% ipython --no-banner

In [1]: import numpy as np

In [2]: from numpy import linalg as LA

In [3]: np.set_printoptions(precision=2, suppress=True, linewidth=200)

In [4]: M = np.load("test9.npy")

In [5]: M
Out[5]: 
array([[ 1.95,  9.05,  3.79],
       [-4.33, -4.84, -7.6 ],
       [ 1.74,  0.8 ,  9.82],
       [-2.94,  0.75, -9.53],
       [ 3.34,  6.32,  6.99],
       [-4.78,  7.99,  3.64],
       [ 7.95, -6.04, -0.52],
       [ 1.52, -2.76, -9.49],
       [-2.34, -6.08, -7.59],
       [-8.8 ,  3.63, -3.06],
       [ 5.24, -8.25, -2.1 ],
       [ 4.25, -8.44, -3.27],
       [ 7.23,  6.81,  1.19],
       [-2.15,  5.77,  7.88],
       [-3.96,  0.15, -9.18],
       [ 9.52, -0.8 ,  2.95]])

In [6]: Xs = (M - M.mean(axis=0)) / M.std(axis=0)

In [7]: np.argwhere(np.abs(Xs) > 2)
Out[7]: array([], shape=(0, 2), dtype=int64)

In [8]: Xs.std(axis=0)
Out[8]: array([1., 1., 1.])

In [9]: beta = LA.lstsq(np.delete(Xs, 1, axis=1), Xs[:, 1])[0]

In [10]: np.abs(beta).argmax()
Out[10]: np.int64(1)

In [11]: round(1 - np.var(Xs[:, 1] - np.delete(Xs, 1, axis=1) @ beta), 2)
Out[11]: np.float64(0.46)

In [12]: beta
Out[12]: array([-0.43,  0.67])

In [13]: hat = M @ LA.solve(M.T @ M, M.T)

In [14]: np.trace(hat)
Out[14]: np.float64(3.0)

In [15]: np.diag(hat)
Out[15]: array([0.22, 0.12, 0.2 , 0.22, 0.13, 0.15, 0.18, 0.21, 0.11, 0.19, 0.16, 0.15, 0.4 , 0.14, 0.18, 0.22])

In [16]: np.allclose(hat @ hat, hat)
Out[16]: True

In [17]: np.round(LA.eigvalsh(hat), 2) + 0
Out[17]: array([0., 0., 0., 0., 0., 0., 0., 0., 0., 0., 0., 0., 0., 1., 1., 1.])

In [18]: other = np.c_[M[:, :1] @ np.array([[1]]), np.array([3, -3, 1, 2, 0, -1, -1, 3, -1, -3, -1, 1, 0, 1, -1, -1])]

In [19]: other
Out[19]: 
array([[ 1.95,  3.  ],
       [-4.33, -3.  ],
       [ 1.74,  1.  ],
       [-2.94,  2.  ],
       [ 3.34,  0.  ],
       [-4.78, -1.  ],
       [ 7.95, -1.  ],
       [ 1.52,  3.  ],
       [-2.34, -1.  ],
       [-8.8 , -3.  ],
       [ 5.24, -1.  ],
       [ 4.25,  1.  ],
       [ 7.23,  0.  ],
       [-2.15,  1.  ],
       [-3.96, -1.  ],
       [ 9.52, -1.  ]])

In [20]: np.round(LA.lstsq(M, other[:, 0])[0], 2) + 0
Out[20]: array([1., 0., 0.])

In [21]: LA.matrix_rank(np.c_[M, other])
Out[21]: np.int64(4)

In [22]: vec = np.array([1, 0])

In [23]: target = other @ vec

In [24]: target
Out[24]: array([ 1.95, -4.33,  1.74, -2.94,  3.34, -4.78,  7.95,  1.52, -2.34, -8.8 ,  5.24,  4.25,  7.23, -2.15, -3.96,  9.52])

In [25]: LA.lstsq(other, target)[0]
Out[25]: array([1., 0.])

In [26]: np.round(LA.pinv(other) @ other, 2) + 0
Out[26]: 
array([[1., 0.],
       [0., 1.]])

In [27]: rng = np.random.default_rng(889)

In [28]: target = target + 0.05 * rng.normal(size=16)

In [29]: target
Out[29]: array([ 1.86, -4.29,  1.68, -2.97,  3.27, -4.7 ,  7.8 ,  1.5 , -2.36, -8.77,  5.27,  4.31,  7.24, -2.13, -4.  ,  9.39])

In [30]: beta, *_ = LA.lstsq(other, target)

In [31]: np.round(other.T @ (target - other @ beta), 2) + 0
Out[31]: array([0., 0.])

In [32]: round(float(LA.norm(target - other @ beta)), 2)
Out[32]: 0.23

In [33]: other = np.array([[1, 1, 0, 1, -1, -1],
    ...:     [-1, 1, 2, -1, 2, -3],
    ...:     [-1, -1, 1, 3, 2, 1],
    ...:     [0, -3, 0, -1, 0, 3],
    ...:     [-2, 3, 0, -1, 2, 3],
    ...:     [-1, 1, -1, -3, -2, 1]])

In [34]: J = other + other.T

In [35]: J
Out[35]: 
array([[ 2,  0, -1,  1, -3, -2],
       [ 0,  2,  1, -4,  5, -2],
       [-1,  1,  2,  3,  2,  0],
       [ 1, -4,  3, -2, -1,  0],
       [-3,  5,  2, -1,  4,  1],
       [-2, -2,  0,  0,  1,  2]])

In [36]: r0 = np.array([0, 3, 0, 3, 3, 3])

In [37]: other = J + np.outer(r0, np.eye(6)[1])

In [38]: other
Out[38]: 
array([[ 2.,  0., -1.,  1., -3., -2.],
       [ 0.,  5.,  1., -4.,  5., -2.],
       [-1.,  1.,  2.,  3.,  2.,  0.],
       [ 1., -1.,  3., -2., -1.,  0.],
       [-3.,  8.,  2., -1.,  4.,  1.],
       [-2.,  1.,  0.,  0.,  1.,  2.]])

In [39]: round(float(LA.det(other) / LA.det(J)), 2), round(1 + LA.solve(J, r0)[1], 2)
Out[39]: (0.07, np.float64(0.07))

In [40]: LA.matrix_rank(other - J)
Out[40]: np.int64(1)
